% ipython --no-banner

In [1]: import numpy as np

In [2]: np.set_printoptions(precision=2, suppress=True, linewidth=140, legacy="1.25")

In [3]: def rnd(a):
   ...:     return np.round(a, 2) + 0
   ...: 

In [4]: m1 = np.loadtxt("block1.csv", delimiter=",")

In [5]: m1
Out[5]: 
array([[0., 0., 3., 2., 0.],
       [0., 0., 0., 3., 0.],
       [0., 0., 0., 4., 4.],
       [0., 0., 0., 0., 5.],
       [0., 0., 0., 0., 0.]])

In [6]: rng = np.random.default_rng(405)

In [7]: labels = rng.permutation(5)

In [8]: labels
Out[8]: array([0, 1, 4, 3, 2])

In [9]: M2 = m1[labels][:, labels]

In [10]: np.diag(M2)
Out[10]: array([0., 0., 0., 0., 0.])

In [11]: M2
Out[11]: 
array([[0., 0., 0., 2., 3.],
       [0., 0., 0., 3., 0.],
       [0., 0., 0., 0., 0.],
       [0., 0., 5., 0., 0.],
       [0., 0., 4., 4., 0.]])

In [12]: rnd(np.sort(np.abs(np.linalg.eigvals(M2))))
Out[12]: array([0., 0., 0., 0., 0.])

In [13]: U, sigma, VT = np.linalg.svd(m1)

In [14]: np.argmax(sigma[:-1] / (sigma[1:] + 1e-6)) + 1
Out[14]: 3

In [15]: rnd(sigma)
Out[15]: array([7.24, 4.48, 2.57, 0.  , 0.  ])

In [16]: M2 = U[:, :3] @ np.diag(sigma[:3]) @ VT[:3]

In [17]: rnd(np.linalg.norm(m1 - M2, 2)), rnd(sigma[3])
Out[17]: (0.0, 0.0)

In [18]: rnd(np.linalg.norm(m1 - M2) / np.linalg.norm(m1))
Out[18]: 0.0

In [19]: np.linalg.matrix_rank(M2)
Out[19]: 3

In [20]: U, sigma, VT = np.linalg.svd(m1)

In [21]: vecs = VT[:(sigma > 1e-8).sum()]

In [22]: vec = m1[0] + -2 * m1[4] + rng.integers(2) * np.eye(5)[0]

In [23]: vec
Out[23]: array([1., 0., 3., 2., 0.])

In [24]: np.allclose(vecs.T @ vecs @ vec, vec)
Out[24]: False

In [25]: rnd(np.diag(vecs.T @ vecs))
Out[25]: array([0., 0., 1., 1., 1.])

In [26]: rnd(np.sort(np.linalg.eigvals(m1)))
Out[26]: array([0., 0., 0., 0., 0.])

In [27]: [int(np.linalg.matrix_rank(np.linalg.matrix_power(m1, p))) for p in range(1, 6)]
Out[27]: [3, 2, 1, 0, 0]

In [28]: m1 @ m1
Out[28]: 
array([[ 0.,  0.,  0., 12., 22.],
       [ 0.,  0.,  0.,  0., 15.],
       [ 0.,  0.,  0.,  0., 20.],
       [ 0.,  0.,  0.,  0.,  0.],
       [ 0.,  0.,  0.,  0.,  0.]])

In [29]: np.linalg.lstsq(m1[:-1].T, m1[-1])[2]
Out[29]: 3

In [30]: np.abs(np.diag(np.linalg.qr(m1)[1])) > 1e-9
Out[30]: array([False, False, False, False, False])

In [31]: rnd(np.trace(np.linalg.pinv(m1) @ m1))
Out[31]: 3.0

In [32]: W0 = np.array([[1, 0, 0, 0, 0, 0],
    ...:     [4, 1, 0, 0, 0, 0],
    ...:     [5, 3, 1, 0, 0, 0],
    ...:     [-4, 2, -5, 1, 0, 0],
    ...:     [1, 0, 1, -2, 1, 0],
    ...:     [1, 4, -4, 1, 3, 1]])

In [33]: U, sigma, VT = np.linalg.svd(W0)

In [34]: np.argmax(sigma[:-1] / (sigma[1:] + 1e-6)) + 1
Out[34]: 5

In [35]: M2 = U[:, :5] @ np.diag(sigma[:5]) @ VT[:5]

In [36]: np.linalg.matrix_rank(W0, rtol=0.05)
Out[36]: 5

In [37]: np.linalg.matrix_rank(M2)
Out[37]: 5

In [38]: np.linalg.matrix_rank(W0 - W0[0, 0] * np.eye(6))
Out[38]: 5

In [39]: W0 @ W0
Out[39]: 
array([[  1,   0,   0,   0,   0,   0],
       [  8,   1,   0,   0,   0,   0],
       [ 22,   6,   1,   0,   0,   0],
       [-25, -11, -10,   1,   0,   0],
       [ 15,  -1,  12,  -4,   1,   0],
       [ -3,  -2, -10,  -4,   6,   1]])

In [40]: rnd(np.sort(np.linalg.eigvals(W0)))
Out[40]: array([1., 1., 1., 1., 1., 1.])

In [41]: np.prod(np.diag(W0)), rnd(np.linalg.det(W0))
Out[41]: (1, 1.0)
